In [1]: import numpy as np

In [2]: import numpy.linalg as la

In [3]: np.set_printoptions(precision=2, suppress=True, linewidth=140)

In [4]: def tidy(a):
   ...:     return np.round(a, 2) + 0
   ...: 

In [5]: other = np.array([[0, 2, -3, 3, 3, 0, -1, 0, -3, 0, 2]])

In [6]: arr = other.T @ other

In [7]: arr
Out[7]: 
array([[ 0,  0,  0,  0,  0,  0,  0,  0,  0,  0,  0],
       [ 0,  4, -6,  6,  6,  0, -2,  0, -6,  0,  4],
       [ 0, -6,  9, -9, -9,  0,  3,  0,  9,  0, -6],
       [ 0,  6, -9,  9,  9,  0, -3,  0, -9,  0,  6],
       [ 0,  6, -9,  9,  9,  0, -3,  0, -9,  0,  6],
       [ 0,  0,  0,  0,  0,  0,  0,  0,  0,  0,  0],
       [ 0, -2,  3, -3, -3,  0,  1,  0,  3,  0, -2],
       [ 0,  0,  0,  0,  0,  0,  0,  0,  0,  0,  0],
       [ 0, -6,  9, -9, -9,  0,  3,  0,  9,  0, -6],
       [ 0,  0,  0,  0,  0,  0,  0,  0,  0,  0,  0],
       [ 0,  4, -6,  6,  6,  0, -2,  0, -6,  0,  4]])

In [8]: # row 4 repeats row 3

In [9]: evals, V = la.eigh(arr)

In [10]: vec = np.array([-2, 0, -2, 2, -1, -1, 1, 1, 1, 1, 0])

In [11]: tidy(V * np.abs(evals) @ V.T)
Out[11]: 
array([[ 0.,  0.,  0.,  0.,  0.,  0.,  0.,  0.,  0.,  0.,  0.],
       [ 0.,  4., -6.,  6.,  6.,  0., -2.,  0., -6.,  0.,  4.],
       [ 0., -6.,  9., -9., -9.,  0.,  3.,  0.,  9.,  0., -6.],
       [ 0.,  6., -9.,  9.,  9.,  0., -3.,  0., -9.,  0.,  6.],
       [ 0.,  6., -9.,  9.,  9.,  0., -3.,  0., -9.,  0.,  6.],
       [ 0.,  0.,  0.,  0.,  0.,  0.,  0.,  0.,  0.,  0.,  0.],
       [ 0., -2.,  3., -3., -3.,  0.,  1.,  0.,  3.,  0., -2.],
       [ 0.,  0.,  0.,  0.,  0.,  0.,  0.,  0.,  0.,  0.,  0.],
       [ 0., -6.,  9., -9., -9.,  0.,  3.,  0.,  9.,  0., -6.],
       [ 0.,  0.,  0.,  0.,  0.,  0.,  0.,  0.,  0.,  0.,  0.],
       [ 0.,  4., -6.,  6.,  6.,  0., -2.,  0., -6.,  0.,  4.]])

In [12]: np.abs(arr).sum(axis=1).max(), tidy(np.abs(evals).max())
Out[12]: (np.int64(51), np.float64(45.0))

In [13]: vec @ arr @ vec
Out[13]: np.int64(25)

In [14]: tidy(vec @ arr @ vec / (vec @ vec)), tidy(evals[0]), tidy(evals[-1])
Out[14]: (np.float64(1.39), np.float64(0.0), np.float64(45.0))

In [15]: tidy(arr @ la.pinv(arr) @ arr)
Out[15]: 
array([[ 0.,  0.,  0.,  0.,  0.,  0.,  0.,  0.,  0.,  0.,  0.],
       [ 0.,  4., -6.,  6.,  6.,  0., -2.,  0., -6.,  0.,  4.],
       [ 0., -6.,  9., -9., -9.,  0.,  3.,  0.,  9.,  0., -6.],
       [ 0.,  6., -9.,  9.,  9.,  0., -3.,  0., -9.,  0.,  6.],
       [ 0.,  6., -9.,  9.,  9.,  0., -3.,  0., -9.,  0.,  6.],
       [ 0.,  0.,  0.,  0.,  0.,  0.,  0.,  0.,  0.,  0.,  0.],
       [ 0., -2.,  3., -3., -3.,  0.,  1.,  0.,  3.,  0., -2.],
       [ 0.,  0.,  0.,  0.,  0.,  0.,  0.,  0.,  0.,  0.,  0.],
       [ 0., -6.,  9., -9., -9.,  0.,  3.,  0.,  9.,  0., -6.],
       [ 0.,  0.,  0.,  0.,  0.,  0.,  0.,  0.,  0.,  0.,  0.],
       [ 0.,  4., -6.,  6.,  6.,  0., -2.,  0., -6.,  0.,  4.]])

In [16]: np.unique(arr.round(6), axis=0).shape
Out[16]: (5, 11)

In [17]: np.abs(np.diag(la.qr(arr)[1])) > 1e-9
Out[17]: array([False,  True, False, False, False, False, False, False, False, False, False])

In [18]: np.allclose(arr[:-1].T @ la.lstsq(arr[:-1].T, arr[-1])[0], arr[-1])
Out[18]: True

In [19]: la.lstsq(arr[:-1].T, arr[-1])[2]
Out[19]: np.int32(1)

In [20]: arr @ arr
Out[20]: 
array([[   0,    0,    0,    0,    0,    0,    0,    0,    0,    0,    0],
       [   0,  180, -270,  270,  270,    0,  -90,    0, -270,    0,  180],
       [   0, -270,  405, -405, -405,    0,  135,    0,  405,    0, -270],
       [   0,  270, -405,  405,  405,    0, -135,    0, -405,    0,  270],
       [   0,  270, -405,  405,  405,    0, -135,    0, -405,    0,  270],
       [   0,    0,    0,    0,    0,    0,    0,    0,    0,    0,    0],
       [   0,  -90,  135, -135, -135,    0,   45,    0,  135,    0,  -90],
       [   0,    0,    0,    0,    0,    0,    0,    0,    0,    0,    0],
       [   0, -270,  405, -405, -405,    0,  135,    0,  405,    0, -270],
       [   0,    0,    0,    0,    0,    0,    0,    0,    0,    0,    0],
       [   0,  180, -270,  270,  270,    0,  -90,    0, -270,    0,  180]])

In [21]: np.allclose(arr, arr.T)
Out[21]: True

In [22]: tidy(la.det(arr))
Out[22]: np.float64(0.0)

In [23]: np.allclose(arr @ arr.T, arr.T @ arr)
Out[23]: True

In [24]: tidy(np.abs(la.eigvals(arr)).max())
Out[24]: np.float64(45.0)
